% ipython --no-banner

In [1]: import numpy as np

In [2]: from numpy import linalg as LA

In [3]: np.set_printoptions(suppress=True, linewidth=200)

In [4]: m1 = np.load("data.npy")

In [5]: print(m1)
[[0 0 1]
 [1 0 0]
 [0 1 0]]

In [6]: # row-stochastic, so 1 is an eigenvalue

In [7]: def softmax(z):
   ...:     e = np.exp(z - z.max(axis=-1, keepdims=True))
   ...:     return e / e.sum(axis=-1, keepdims=True)
   ...: 

In [8]: print(np.round(softmax(m1[2]), 3))
[0.212 0.576 0.212]

In [9]: print(softmax(m1).sum(axis=1))
[1. 1. 1.]

In [10]: S = m1 @ m1.T / np.sqrt(3)

In [11]: print(softmax(S).round(6).argmax(axis=1))
[0 1 2]

In [12]: print(m1 @ np.ones(3))
[1. 1. 1.]

In [13]: print(np.allclose(m1 @ m1.T, m1.T @ m1))
True

In [14]: print(m1 @ (-1.0) ** np.arange(3))
[ 1.  1. -1.]

In [15]: sig = 5 * 0.5 ** np.arange(8)

In [16]: rng = np.random.default_rng(7859)

In [17]: mat = rng.normal(size=(34, 8)) * rng.permutation(sig)

In [18]: print(mat.round(3) + 0)
[[ -3.405   0.274  -0.383   0.162   0.007   0.037  -1.346  -4.459]
 [ -6.122  -1.091  -0.27   -0.164   0.003  -0.025  -1.667  -2.944]
 [-11.238   0.762   0.257   0.226   0.035  -0.021  -0.305  -1.661]
 [ 11.316  -0.418  -0.285  -0.167   0.     -0.132   0.039  -0.67 ]
 [  1.451   0.474  -0.49    0.001   0.015   0.008  -1.482   1.685]
 [  2.599   0.34   -0.369  -0.07   -0.012   0.157   0.954   0.789]
 [ -5.651   0.053  -0.158  -0.016  -0.026  -0.132   1.902   0.319]
 [  8.733   0.504   0.167  -0.228   0.047   0.096  -0.719   0.476]
 [  9.035   0.252   0.117   0.059  -0.109   0.133  -0.1    -0.744]
 [ -1.02    0.5     0.051   0.223  -0.071   0.042  -0.794   2.64 ]
 [  5.113   0.412  -0.003  -0.071   0.033  -0.051  -0.127  -1.342]
 [ -2.627   0.022   0.589  -0.06    0.001  -0.127   0.763  -2.998]
 [ -4.362  -0.72   -0.273   0.183   0.005  -0.028   1.757  -2.043]
 [  1.5    -0.473   0.245   0.014  -0.005  -0.114  -0.2     4.138]
 [ -4.497  -0.399   0.183   0.204  -0.002  -0.031   1.605   4.046]
 [  7.2     0.028  -0.11    0.194   0.043   0.033   0.766   2.382]
 [  6.427   0.142  -0.409  -0.126   0.062   0.091   1.438  -2.699]
 [-11.273   1.208   0.248   0.118  -0.003  -0.146   0.537  -2.284]
 [  1.138   0.2    -0.101   0.121   0.02   -0.154  -1.813  -1.029]
 [ -4.149  -0.536   0.064  -0.077  -0.021  -0.068  -2.187   5.226]
 [-13.189   0.267   0.429  -0.062  -0.021  -0.058   1.045  -1.892]
 [ -0.01    0.3    -0.216   0.062   0.051   0.043   2.855   0.516]
 [  1.123  -0.23   -0.219   0.059  -0.032   0.098  -0.263   1.115]
 [ -0.896  -0.258  -0.134   0.141  -0.04   -0.139   0.598   2.897]
 [ -2.548   0.058  -0.123  -0.148  -0.023   0.062  -1.301   1.589]
 [  3.012   0.999   0.186  -0.31   -0.008   0.037   0.719  -1.291]
 [  8.087  -0.688  -0.338  -0.186  -0.06    0.127   0.105  -0.087]
 [ -4.26   -0.132  -0.196   0.178   0.001   0.078   1.421   1.19 ]
 [ -1.152  -0.998   0.366   0.137  -0.069   0.012  -0.479  -4.126]
 [ -7.839   0.465  -0.139   0.206   0.032  -0.023  -2.447   1.351]
 [ -3.131   0.296  -0.116   0.06    0.037  -0.066  -2.921  -4.025]
 [ -1.767   0.014   0.788   0.021   0.029   0.042  -1.473  -0.975]
 [  4.068  -0.265   0.344  -0.101   0.003   0.011   1.136  -4.167]
 [  6.404   0.05   -0.353   0.217  -0.024   0.095   0.659  -0.064]]

In [19]: P = mat @ LA.solve(mat.T @ mat, mat.T)

In [20]: print(LA.matrix_rank(np.eye(34) - P))
26

In [21]: print(np.allclose(P @ P, P))
True

In [22]: print(np.round(P @ mat[:, 3], 3))
[ 0.162 -0.164  0.226 -0.167  0.001 -0.07  -0.016 -0.228  0.059  0.223 -0.071 -0.06   0.183  0.014  0.204  0.194 -0.126  0.118  0.121 -0.077 -0.062  0.062  0.059  0.141 -0.148 -0.31  -0.186  0.178
  0.137  0.206  0.06   0.021 -0.101  0.217]

In [23]: print(np.trace(P))
8.0

In [24]: cen = mat - mat.mean(axis=0)

In [25]: Uu, sig, Vt = LA.svd(cen, full_matrices=False)

In [26]: print(sig.round(3))
[34.976 14.373  7.864  2.956  1.682  0.775  0.457  0.199]

In [27]: print(np.round(np.abs(Vt[-1]), 3) + 0)
[0.    0.022 0.023 0.022 0.994 0.107 0.    0.002]

In [28]: print(round((sig ** 2).sum() ** 2 / (sig ** 4).sum(), 3))
1.466

In [29]: print(np.round(sig ** 2 / (sig ** 2).sum(), 3) + 0)
[0.813 0.137 0.041 0.006 0.002 0.    0.    0.   ]

In [30]: print(np.searchsorted(np.cumsum(sig ** 2) / (sig ** 2).sum(), 0.9) + 1)
2

In [31]: feats = np.loadtxt("m.csv", delimiter=",")

In [32]: print(feats)
[[ 2.78   2.16  -2.51  -1.801  1.453 -0.793 -0.568]
 [-0.86  -0.06  -1.493  1.813  2.275 -1.379  3.415]
 [-0.478  1.162  1.024  2.652 -1.693 -1.047  3.373]
 [-1.953  2.113  0.66   3.563  1.703  0.687 -0.47 ]
 [-0.075  1.231 -0.049 -2.958 -3.478 -0.666  1.478]
 [-1.933  0.708 -1.489  0.692  1.42   1.662  3.645]
 [-2.862  0.97   0.52   0.48   0.036  0.439 -3.895]
 [ 0.878  0.625  0.777 -0.846  2.625  0.035 -3.953]
 [ 0.881 -1.307  1.986 -0.401  1.242  2.924  2.884]
 [-3.538 -0.586  2.914 -0.239  0.944 -1.258 -1.055]
 [-0.939 -3.257  1.531  1.369  1.336  2.451 -1.225]
 [-1.26   1.922 -0.961 -1.239 -3.31  -2.006  1.51 ]
 [ 1.66   0.334  0.442 -3.018 -1.452 -3.068  1.142]
 [-1.474 -0.738  0.026  3.19   3.353 -0.923  0.12 ]
 [ 1.252  1.279  0.143  0.197  1.977  3.296 -2.64 ]
 [ 1.219 -0.743 -1.646  1.045 -4.14  -0.333 -1.38 ]
 [ 3.323 -0.951  0.693  1.023  2.842 -0.35   1.823]
 [-2.568 -0.32   3.119 -0.662  0.696 -2.22   1.649]
 [ 1.413  2.31   3.35  -1.19   1.501  1.626  0.365]
 [-1.941 -0.469 -4.216  1.027 -1.432 -0.36   0.034]
 [-4.444 -0.268  0.264 -0.784  0.424 -0.464  2.024]
 [ 0.988  0.503 -1.994 -3.157  2.068  2.346  0.216]
 [ 1.81   1.43  -2.18  -1.778  0.746  2.11   2.599]
 [ 3.777 -0.69   0.769  0.009 -0.859 -1.986  2.233]
 [-0.485 -0.652  3.583 -1.589 -1.614 -2.084  1.424]
 [-1.477  3.051  0.157 -2.849 -1.695 -1.141 -1.093]
 [ 2.117 -3.704  0.776 -1.092  0.995 -0.192  1.995]
 [-0.199 -0.133 -1.847 -0.971 -0.676 -3.675  2.574]
 [ 0.649  0.403 -2.938 -3.075  1.003 -1.817 -1.421]
 [-3.61   0.97  -1.199 -2.216  0.67   0.961 -1.818]
 [ 0.409 -0.002 -3.445 -0.686 -2.894 -1.33   1.533]
 [ 0.97  -2.507 -1.34   1.027  0.456 -1.677  3.45 ]
 [-4.358 -1.057 -1.617  0.515 -0.262 -1.393 -0.004]
 [-1.023  0.087 -1.973  2.354 -3.676 -0.989 -0.133]
 [-1.76   1.826 -1.035 -0.023 -1.101 -2.048 -3.477]
 [-2.962 -1.896 -1.048  0.144 -2.944  1.287 -1.09 ]
 [-0.249  1.542 -2.735 -3.475 -1.364 -0.311 -1.025]
 [ 1.383 -0.014 -2.756  0.685  1.816  0.713  3.349]
 [ 2.115  1.281  2.609  0.001 -2.11   2.038  1.864]]

In [33]: vec = np.array([-2, 0, 2, -1, -1, 1, 3])

In [34]: a = np.maximum(feats @ vec, 0)

In [35]: print(np.flatnonzero(a > 1e-9))
[ 1  2  4  5  8  9 10 11 12 17 18 20 22 24 25 26 27 29 31 32 35 38]

In [36]: basis = feats[[1, 19]].astype(float)

In [37]: for _ in range(3):
    ...:     z = LA.norm(feats[:, None] - basis, axis=-1).argmin(axis=1)
    ...:     basis = np.array([feats[z == j].mean(axis=0) for j in range(2)])
    ...: 

In [38]: print(z)
[1 0 0 0 1 0 1 1 0 0 0 1 0 0 1 1 0 0 0 1 0 1 0 0 0 1 0 0 1 1 1 0 1 1 1 1 1 0 0]

In [39]: print(np.bincount(z))
[21 18]

In [40]: print(np.abs(basis[1] - basis[0]).argmax())
6
